% python3 -q
>>> import numpy as np
>>> from numpy import linalg as LA
>>> np.set_printoptions(suppress=True, linewidth=140)
>>> rnd = lambda a: np.round(a, 2) + 0
>>> m1 = np.load("mat.npy")
>>> m1
array([[-1.72,  0.  ,  0.52],
       [-2.71,  4.21, -3.32],
       [ 5.12,  0.03, -1.49],
       [-5.81, -4.21,  5.8 ],
       [ 4.21,  1.42, -2.59],
       [-2.58,  1.42, -0.63],
       [-0.05,  0.01,  0.02],
       [ 0.88, -1.4 ,  1.12],
       [-1.84,  2.84, -2.19],
       [ 5.78,  4.19, -5.79],
       [ 0.08, -2.81,  2.7 ],
       [-1.77,  2.82, -2.18],
       [ 6.68,  2.81, -4.71],
       [ 1.69, -0.01, -0.5 ],
       [ 7.52,  4.21, -6.29],
       [ 0.75,  4.2 , -4.33]])
>>> cov = np.cov(m1, rowvar=False)
>>> rnd(np.corrcoef(m1[:, 2], m1[:, 1])[0, 1])
np.float64(-0.95)
>>> rnd(np.corrcoef(m1.T))
array([[ 1.  ,  0.41, -0.68],
       [ 0.41,  1.  , -0.95],
       [-0.68, -0.95,  1.  ]])
>>> np.argwhere(np.triu(np.abs(np.corrcoef(m1.T)) > 0.8, 1))
array([[1, 2]])
>>> Xc = (m1 - m1.mean(axis=0)) / m1.std(axis=0)
>>> np.argwhere(np.abs(Xc) > 2)
array([[3, 1],
       [3, 2]])
>>> b = LA.lstsq(np.delete(Xc, 0, axis=1), Xc[:, 0])[0]
>>> rnd(1 - np.var(Xc[:, 0] - np.delete(Xc, 0, axis=1) @ b))
np.float64(1.0)
>>> np.abs(b).argmax()
np.int64(1)
>>> rnd(b)
array([-2.24, -2.8 ])
>>> left, sv, VT = LA.svd(m1)
>>> rnd(sv)
array([21.09, 10.39,  0.06])
>>> np.argmax(sv[:-1] / (sv[1:] + 1e-6)) + 1
np.int64(2)
>>> out = left[:, :2] @ np.diag(sv[:2]) @ VT[:2]
>>> rnd(LA.norm(m1 - out) / LA.norm(m1))
np.float64(0.0)
>>> LA.matrix_rank(m1, rtol=0.05)
np.int64(2)
>>> LA.matrix_rank(out)
np.int64(2)
>>> rnd(np.abs(m1 - out).max())
np.float64(0.02)
>>> lab = m1[:, 2] > np.median(m1[:, 2])
>>> r0 = m1[lab].mean(axis=0) - m1[~lab].mean(axis=0)
>>> lab.astype(int)
array([1, 0, 1, 1, 0, 1, 1, 1, 0, 0, 1, 0, 0, 1, 0, 0])
>>> rnd((((m1 - m1.mean(axis=0)) @ r0 > 0) == lab).mean())
np.float64(0.94)
>>> O, Rm = LA.qr(m1)
>>> rnd(Rm)
array([[15.49,  5.27, -9.67],
       [ 0.  , -9.92,  9.65],
       [ 0.  ,  0.  , -0.09]])
>>> rnd(abs(Rm[0, 0])), rnd(LA.norm(m1[:, 0]))
(np.float64(15.49), np.float64(15.49))
>>> np.allclose(Rm.T @ Rm, m1.T @ m1)
True
>>> W0 = np.array([[0, 0, 1, 0], [0, 0, 0, 1], [1, 0, 0, 1], [0, 1, 1, 0]])
>>> W0
array([[0, 0, 1, 0],
       [0, 0, 0, 1],
       [1, 0, 0, 1],
       [0, 1, 1, 0]])
>>> W0 @ W0
array([[1, 0, 0, 1],
       [0, 1, 1, 0],
       [0, 1, 2, 0],
       [1, 0, 0, 2]])
>>> (W0 + W0.T) / 2
array([[0., 0., 1., 0.],
       [0., 0., 0., 1.],
       [1., 0., 0., 1.],
       [0., 1., 1., 0.]])
>>> rnd(LA.det(W0))
np.float64(1.0)
>>> A = np.loadtxt("dump.csv", delimiter=",")
>>> A
array([[8.02, 2.  , 3.  , 0.  ],
       [4.  , 3.02, 8.  , 9.  ],
       [3.  , 3.  , 5.02, 9.  ],
       [8.  , 2.  , 3.  , 0.02]])
>>> w1 = np.array([[2, 2, 1, 0, -2, 2],
...     [0, 2, -1, -2, -1, -2],
...     [0, 0, 1, 1, -2, -2],
...     [1, -2, 1, 2, -1, -1]])
>>> b = np.array([1, 3, -1, 0, -2, 3])
>>> hid = np.maximum(W0 @ w1 + b, 0)
>>> hid
array([[1, 3, 0, 1, 0, 1],
       [2, 1, 0, 2, 0, 2],
       [4, 3, 1, 2, 0, 4],
       [1, 5, 0, 0, 0, 0]])
>>> cent = np.array([[3, 2, 1], [1, 2, 3], [0, 1, 3], [1, 0, 0], [1, 2, 0], [1, 1, 1]])
>>> w1 @ cent
array([[ 8,  7, 13],
       [-3, -1,  1],
       [-3, -5,  1],
       [ 1, -4, -3]])
>>> hid @ cent
array([[ 8,  9, 11],
       [11,  8,  7],
       [21, 19, 20],
       [ 8, 12, 16]])
>>> T = np.stack([hid, 4 * hid, hid[::-1]])
>>> (T @ hid.T).shape
(3, 4, 4)
>>> rnd(LA.norm(T, axis=(1, 2)))
array([ 9.85, 39.4 ,  9.85])
>>> T.shape
(3, 4, 6)
